% python3 -q
>>> import numpy as np
>>> np.set_printoptions(precision=2, suppress=True, linewidth=140)
>>> E = np.load("x.npy")
>>> print(E)
[[ 2.1  0.8 -1.4]
 [-1.   1.1  0.3]
 [-1.5  0.5  0.6]
 [ 1.3  1.5 -0.2]
 [-1.1  0.7 -2.1]
 [ 0.  -1.8  0.1]
 [ 2.8  0.   0.2]
 [ 0.1 -0.2  0.7]
 [ 0.7 -0.2  1.1]
 [-0.8  0.2  0.1]
 [ 0.4  0.4  0. ]
 [ 0.9  0.4 -0.1]
 [ 0.3  2.2 -0.3]
 [ 0.2  1.3 -0.2]
 [-3.   1.9 -0.1]
 [ 0.7  0.3  0.5]
 [-0.7  1.6 -1.2]
 [-9.   9.   9. ]]
>>> M2 = np.c_[E[:, :1] @ np.array([[3]]), np.array([2, 2, 2, 3, 3, 2, 2, 1, 2, 1, 0, 3, 0, 0, 0, 1, 3, 3])]
>>> print(M2)
[[  6.3   2. ]
 [ -3.    2. ]
 [ -4.5   2. ]
 [  3.9   3. ]
 [ -3.3   3. ]
 [  0.    2. ]
 [  8.4   2. ]
 [  0.3   1. ]
 [  2.1   2. ]
 [ -2.4   1. ]
 [  1.2   0. ]
 [  2.7   3. ]
 [  0.9   0. ]
 [  0.6   0. ]
 [ -9.    0. ]
 [  2.1   1. ]
 [ -2.1   3. ]
 [-27.    3. ]]
>>> print(np.round(np.linalg.lstsq(E, M2[:, 0])[0], 2) + 0)
[3. 0. 0.]
>>> print(np.linalg.norm(np.linalg.qr(E)[0].T @ M2, axis=0) ** 2 / ((M2 ** 2).sum(axis=0) + 1e-12))
[1.   0.31]
>>> print(np.linalg.matrix_rank(np.c_[E, M2]))
4
>>> print(np.round(np.linalg.norm(M2 - E @ np.linalg.lstsq(E, M2)[0], axis=0), 2) + 0)
[0.   7.07]
>>> hat = E @ np.linalg.solve(E.T @ E, E.T)
>>> print(np.linalg.matrix_rank(np.eye(18) - hat))
15
>>> print(round(np.trace(hat), 2))
3.0
>>> print(np.diag(hat))
[0.22 0.02 0.03 0.19 0.3  0.11 0.27 0.02 0.08 0.01 0.01 0.04 0.2  0.07 0.24 0.04 0.19 0.95]
>>> print(np.round(np.linalg.eigvalsh(hat), 2) + 0)
[0. 0. 0. 0. 0. 0. 0. 0. 0. 0. 0. 0. 0. 0. 0. 1. 1. 1.]
